>>> import numpy as np
>>> import numpy.linalg as la
>>> np.set_printoptions(precision=2, suppress=True, linewidth=100, legacy="1.25")
>>> m1 = np.array([[0, -4, 0, -1, 2, -3],
...     [0, -5, 0, 4, -5, -1],
...     [0, 0, -1, -5, -1, 2],
...     [0, 0, 0, -5, -3, 1],
...     [0, 0, 0, 0, -4, 3],
...     [0, 0, 0, 0, 0, 1]])
>>> m1
array([[ 0, -4,  0, -1,  2, -3],
       [ 0, -5,  0,  4, -5, -1],
       [ 0,  0, -1, -5, -1,  2],
       [ 0,  0,  0, -5, -3,  1],
       [ 0,  0,  0,  0, -4,  3],
       [ 0,  0,  0,  0,  0,  1]])
>>> # triangular, det is the product of the diagonal
>>> vec = np.array([1, -2, -1, 0, 1, 1])
>>> h1 = np.maximum(m1 @ vec, 0)
>>> h1
array([7, 4, 2, 0, 0, 1])
>>> m1.T @ h1
array([  0, -48,  -2,  -1,  -8, -20])
>>> np.flatnonzero(h1 > 1e-9)
array([0, 1, 2, 5])
>>> np.tanh(m1 @ vec)
array([ 1.  ,  1.  ,  0.96, -0.96, -0.76,  0.76])
>>> m1 * (h1 > 1e-9)[:, None]
array([[ 0, -4,  0, -1,  2, -3],
       [ 0, -5,  0,  4, -5, -1],
       [ 0,  0, -1, -5, -1,  2],
       [ 0,  0,  0,  0,  0,  0],
       [ 0,  0,  0,  0,  0,  0],
       [ 0,  0,  0,  0,  0,  1]])
>>> J = np.load("w.npy")
>>> J
array([[ 0.3,  0. ,  1.2,  2. ,  0.2],
       [ 1.1, -0.6,  1.6,  0.4, -0.7],
       [ 0.1, -0.7, -0.5, -0.4,  0. ],
       [ 1. , -0.5,  0.7, -0.8,  1.7],
       [-0.8, -0.9,  0.3,  1. , -1.1]])
>>> W1 = np.array([[0, 2], [3, 2], [3, 0], [0, 3], [0, 1]])
>>> beta = np.array([-4, -4])
>>> H = np.maximum(J @ W1 + beta, 0)
>>> la.matrix_rank(H)
1
>>> H
array([[0. , 2.8],
       [0. , 0. ],
       [0. , 0. ],
       [0. , 0. ],
       [0. , 0. ]])
>>> (H > 0).astype(int)
array([[0, 1],
       [0, 0],
       [0, 0],
       [0, 0],
       [0, 0]])
>>> (H > 0).mean(axis=0)
array([0. , 0.2])
>>> W2 = np.array([[1, 1, 5], [5, 0, 6]])
>>> H @ W2
array([[14. ,  0. , 16.8],
       [ 0. ,  0. ,  0. ],
       [ 0. ,  0. ,  0. ],
       [ 0. ,  0. ,  0. ],
       [ 0. ,  0. ,  0. ]])
>>> (H @ W2).round(6).argmax(axis=1)
array([2, 0, 0, 0, 0])
>>> vec = np.array([1, 0, 1, 0, -2])
>>> J * vec
array([[ 0.3,  0. ,  1.2,  0. , -0.4],
       [ 1.1, -0. ,  1.6,  0. ,  1.4],
       [ 0.1, -0. , -0.5, -0. , -0. ],
       [ 1. , -0. ,  0.7, -0. , -3.4],
       [-0.8, -0. ,  0.3,  0. ,  2.2]])
>>> J @ (2 * vec)
array([ 2.2,  8.2, -0.8, -3.4,  3.4])
>>> la.norm(J @ vec) <= la.norm(J, 2) * la.norm(vec) + 1e-9
True
>>> np.einsum("ij,j->i", J, vec)
array([ 1.1,  4.1, -0.4, -1.7,  1.7])
>>> (J * vec).sum(axis=1)
array([ 1.1,  4.1, -0.4, -1.7,  1.7])
>>> proj = np.triu(np.array([[3, -5, -2, -4, 5],
...     [-4, 4, -5, -3, 3],
...     [2, 2, -5, -3, 5],
...     [-1, 1, -3, -5, 5],
...     [2, -3, -4, 2, 0]]), 1) + np.eye(5)
>>> Y = proj @ J @ la.inv(proj)
>>> la.matrix_rank(Y)
5
>>> print(round(la.det(Y), 2))
-5.68
>>> r = la.matrix_rank(m1)
>>> print(r)
5
>>> ns = la.svd(m1)[2][r:].T
>>> print(ns.shape)
(6, 1)
>>> [int(la.matrix_rank(np.delete(m1, i, axis=0))) for i in range(6)]
[5, 5, 4, 5, 5, 5]
>>> print(la.matrix_rank(m1.T @ m1), la.matrix_rank(m1 @ m1.T))
5 5
>>> ns[:, 0] / ns[np.abs(ns[:, 0]).round(6).argmax(), 0]
array([1., 0., 0., 0., 0., 0.])
>>> m1 @ ns
array([[0.],
       [0.],
       [0.],
       [0.],
       [0.],
       [0.]])
>>> (J - J.T) / 2
array([[ 0.  , -0.55,  0.55,  0.5 ,  0.5 ],
       [ 0.55,  0.  ,  1.15,  0.45,  0.1 ],
       [-0.55, -1.15,  0.  , -0.55, -0.15],
       [-0.5 , -0.45,  0.55,  0.  ,  0.35],
       [-0.5 , -0.1 ,  0.15, -0.35,  0.  ]])
>>> round(la.det(J), 2)
-5.68
>>> np.allclose(J, J.T)
False
>>> A = np.loadtxt("a.csv", delimiter=",")
>>> A
array([[0., 0., 0.],
       [0., 0., 1.],
       [0., 1., 0.]])
>>> W1 = np.array([[3, 3, 3, 1, 6], [4, 1, 5, 3, 6], [7, 4, 6, 4, 6]])
>>> beta = np.array([3, -3, 2, 2, 3])
>>> H = np.maximum(A @ W1 + beta, 0)
>>> H
array([[ 3.,  0.,  2.,  2.,  3.],
       [10.,  1.,  8.,  6.,  9.],
       [ 7.,  0.,  7.,  5.,  9.]])
>>> print((H > 0).astype(int))
[[1 0 1 1 1]
 [1 1 1 1 1]
 [1 0 1 1 1]]
>>> W2 = np.array([[-1, 2, -2], [-1, 1, 2], [1, -1, -2], [1, 0, 1], [-1, -2, -1]])
>>> (H @ W2).round(6).argmax(axis=1)
array([0, 1, 0])
>>> H @ W2
array([[ -2.,  -2., -11.],
       [ -6.,  -5., -37.],
       [ -4., -11., -32.]])
>>> W1 @ W2
array([[ -8,  -6, -11],
       [ -3,  -8, -19],
       [ -7,   0, -20]])
>>> Uu, sv, Vh = la.svd(H)
>>> sv
array([22.56,  1.68,  0.55])
>>> Y = Uu[:, :1] @ np.diag(sv[:1]) @ Vh[:1]
>>> round(float(la.norm(H - Y, 2)), 2), round(sv[1], 2)
(1.68, 1.68)
>>> np.round(la.norm(H - Y) / la.norm(H), 2)
0.08
>>> la.matrix_rank(Y)
1
>>> mat = np.array([[0, 0, 1, 2], [0, 0, 3, 3], [-4, -8, 0, 0], [-12, -12, 0, 0]])
>>> mat.sum(axis=0)
array([-16, -20,   4,   5])
>>> np.count_nonzero(mat)
8
>>> np.diff(mat, axis=0)
array([[ 0,  0,  2,  1],
       [-4, -8, -3, -3],
       [-8, -4,  0,  0]])
>>> f, v = mat[1], mat[3]
>>> f @ f
18
>>> pr = (f @ v) / (f @ f) * f
>>> np.outer(f, v)
array([[  0,   0,   0,   0],
       [  0,   0,   0,   0],
       [-36, -36,   0,   0],
       [-36, -36,   0,   0]])
>>> Y = la.inv(mat)
>>> np.allclose(Y, mat.T)
False
>>> print(mat @ Y)
[[1. 0. 0. 0.]
 [0. 1. 0. 0.]
 [0. 0. 1. 0.]
 [0. 0. 0. 1.]]
>>> np.round(la.slogdet(mat)[0], 2)
1.0
>>> M = np.array([[2, 2, 2, 2, 1, 0], [2, 1, 1, 0, 2, 0], [1, 2, 0, 0, 1, 0]])
>>> M[:, 4] = 4 * M[:, 2]
>>> M
array([[2, 2, 2, 2, 8, 0],
       [2, 1, 1, 0, 4, 0],
       [1, 2, 0, 0, 0, 0]])
>>> vec = np.array([0, 0, 1, -2, -1, -2])
>>> print(M @ (2 * vec))
[-20  -6   0]
>>> print(np.einsum("ij,j->i", M, vec))
[-10  -3   0]
>>> M @ np.eye(6)[1]
array([2., 1., 2.])
>>> np.sign((M @ vec).round(6))
array([-1, -1,  0])
>>> M @ np.ones(6)
array([16.,  8.,  3.])
>>> print(M @ vec)
[-10  -3   0]
>>> (M * vec).sum(axis=1)
array([-10,  -3,   0])
>>> M * vec
array([[ 0,  0,  2, -4, -8,  0],
       [ 0,  0,  1,  0, -4,  0],
       [ 0,  0,  0,  0,  0,  0]])
>>> Y = M / np.sqrt((M ** 2).mean(axis=1, keepdims=True))
>>> M - M.mean(axis=1, keepdims=True)
array([[-0.67, -0.67, -0.67, -0.67,  5.33, -2.67],
       [ 0.67, -0.33, -0.33, -1.33,  2.67, -1.33],
       [ 0.5 ,  1.5 , -0.5 , -0.5 , -0.5 , -0.5 ]])
>>> f, v = M[1], M[2]
>>> f @ v
4
>>> pr = (f @ v) / (f @ f) * f
>>> v - pr
array([ 0.64,  1.82, -0.18,  0.  , -0.73,  0.  ])
>>> np.outer(f, v)
array([[2, 4, 0, 0, 0, 0],
       [1, 2, 0, 0, 0, 0],
       [1, 2, 0, 0, 0, 0],
       [0, 0, 0, 0, 0, 0],
       [4, 8, 0, 0, 0, 0],
       [0, 0, 0, 0, 0, 0]])
>>> Y = M[0, 0] * M[1:] - np.outer(M[1:, 0], M[0])
>>> Y
array([[ 0, -2, -2, -4, -8,  0],
       [ 0,  2, -2, -2, -8,  0]])
>>> np.flatnonzero(~Y.round(6).any(axis=1))
array([], dtype=int64)
>>> (A != 0).astype(int)
array([[0, 0, 0],
       [0, 0, 1],
       [0, 1, 0]])
>>> np.round(la.det(A), 2)
0.0
>>> E = np.loadtxt("m.csv", delimiter=",")
>>> E
array([[ 0.68,  0.15, -0.98,  0.9 ],
       [ 0.8 , -0.84,  0.98, -0.89],
       [-0.76,  0.52, -0.02,  0.  ],
       [-0.84,  0.67, -0.4 ,  0.24],
       [ 0.75,  0.4 , -1.  ,  0.98],
       [-0.99,  0.24,  1.  , -1.  ],
       [-0.65,  0.65, -0.86,  0.65],
       [-0.56, -0.56,  1.  , -0.98],
       [-0.94,  0.72,  0.35, -0.24],
       [ 0.66, -0.09, -0.89,  0.7 ],
       [ 0.01, -0.15,  0.51, -0.33],
       [ 1.  , -0.29, -1.  ,  1.  ],
       [ 1.  , -0.69, -1.  ,  1.  ],
       [-0.55,  0.06,  0.81, -0.6 ],
       [-0.92,  0.7 ,  0.1 , -0.08],
       [-0.3 ,  0.42, -0.79,  0.56],
       [-0.56, -0.45,  1.  , -0.96],
       [-1.  , -0.29,  1.  , -1.  ],
       [-0.98,  0.82,  0.69, -0.49],
       [ 0.99, -0.87, -0.72,  0.52],
       [ 0.66, -0.09, -0.89,  0.7 ],
       [ 0.13, -0.26,  0.64, -0.43],
       [-0.96,  0.9 , -0.91,  0.72],
       [ 0.98,  0.12, -1.  ,  1.  ],
       [ 0.71,  0.09, -0.98,  0.89],
       [ 0.23, -0.73,  1.  , -0.95],
       [-0.85,  0.12,  0.98, -0.89]])
>>> C2 = np.cov(E, rowvar=False)
>>> print(E.std(axis=0))
[0.77 0.52 0.84 0.76]
>>> np.round(la.eigvalsh(C2)[::-1], 2) + 0
array([1.58, 0.59, 0.04, 0.  ])
>>> np.round(np.corrcoef(E[:, 1], E[:, 2])[0, 1], 2)
-0.23
>>> C2.shape
(4, 4)
>>> np.polyfit(E[:, 1], E[:, 2], 1)
array([-0.37, -0.03])
>>> np.argwhere(np.triu(np.abs(np.corrcoef(E.T)) > 0.8, 1))
array([[2, 3]])
>>> W2 = E[[6, 23]].astype(float)
>>> for _ in range(7):
...     idx = la.norm(E[:, None] - W2, axis=-1).argmin(axis=1)
...     W2 = np.array([E[idx == j].mean(axis=0) for j in range(2)])
... 
>>> print(idx)
[1 0 0 0 1 0 1 0 0 1 0 1 1 0 0 1 0 0 0 1 1 0 1 1 1 0 0]
>>> W2
array([[-0.52,  0.04,  0.64, -0.57],
       [ 0.46,  0.06, -0.92,  0.8 ]])
>>> W2[1] - W2[0]
array([ 0.98,  0.02, -1.56,  1.38])
>>> W0 = np.load("out8.npy")
>>> W0
array([[ 0.03, -2.02, -0.04],
       [-0.02, -1.97, -0.01],
       [ 0.03, -2.01,  0.  ],
       [-0.03, -1.95, -0.01],
       [ 0.  , -2.02, -0.01],
       [ 0.01, -2.02, -0.01],
       [ 0.02, -2.  ,  0.03],
       [ 0.  , -2.  , -0.01],
       [-0.01, -1.98, -0.03],
       [ 0.01, -1.98,  0.  ],
       [ 0.01, -1.99, -0.02],
       [ 0.04, -2.  ,  0.01],
       [-0.98,  2.  , -2.  ],
       [-1.  ,  1.99, -1.97],
       [-0.95,  2.01, -1.98],
       [-1.02,  2.03, -1.98],
       [-1.01,  1.99, -2.  ],
       [-0.99,  2.  , -1.99],
       [-1.02,  2.02, -2.01],
       [-1.01,  2.02, -1.98],
       [-0.97,  2.02, -1.99],
       [-1.02,  1.99, -1.99],
       [-1.04,  1.99, -2.02],
       [-1.01,  2.  , -1.99]])
>>> Xs = (W0 - W0.mean(axis=0)) / W0.std(axis=0)
>>> np.argwhere(np.abs(Xs) > 2)
array([], shape=(0, 2), dtype=int64)
>>> Xs.std(axis=0)
array([1., 1., 1.])
>>> beta = la.lstsq(np.delete(Xs, 0, axis=1), Xs[:, 0])[0]
>>> np.abs(beta).argmax()
1
>>> round(1 - np.var(Xs[:, 0] - np.delete(Xs, 0, axis=1) @ beta), 2)
1.0
>>> X = np.load("run16.npy")
>>> X
array([[3, 0, 0, 0, 0],
       [0, 0, 0, 0, 0],
       [0, 0, 2, 0, 0],
       [0, 0, 0, 0, 0],
       [0, 0, 0, 0, 2]])
>>> # 5 blocks once reordered
>>> np.einsum("ii->", mat)
0
>>> np.round(np.poly(mat), 2) + 0
array([  1.,   0.,  88.,   0., 144.])
>>> np.kron(np.eye(2, dtype=int), mat)
array([[  0,   0,   1,   2,   0,   0,   0,   0],
       [  0,   0,   3,   3,   0,   0,   0,   0],
       [ -4,  -8,   0,   0,   0,   0,   0,   0],
       [-12, -12,   0,   0,   0,   0,   0,   0],
       [  0,   0,   0,   0,   0,   0,   1,   2],
       [  0,   0,   0,   0,   0,   0,   3,   3],
       [  0,   0,   0,   0,  -4,  -8,   0,   0],
       [  0,   0,   0,   0, -12, -12,   0,   0]])
>>> round(float(la.det(2 * mat)), 2), round(float(la.det(mat)), 2)
(2304.0, 144.0)
>>> np.einsum("ij,ji->", mat, mat)
-176
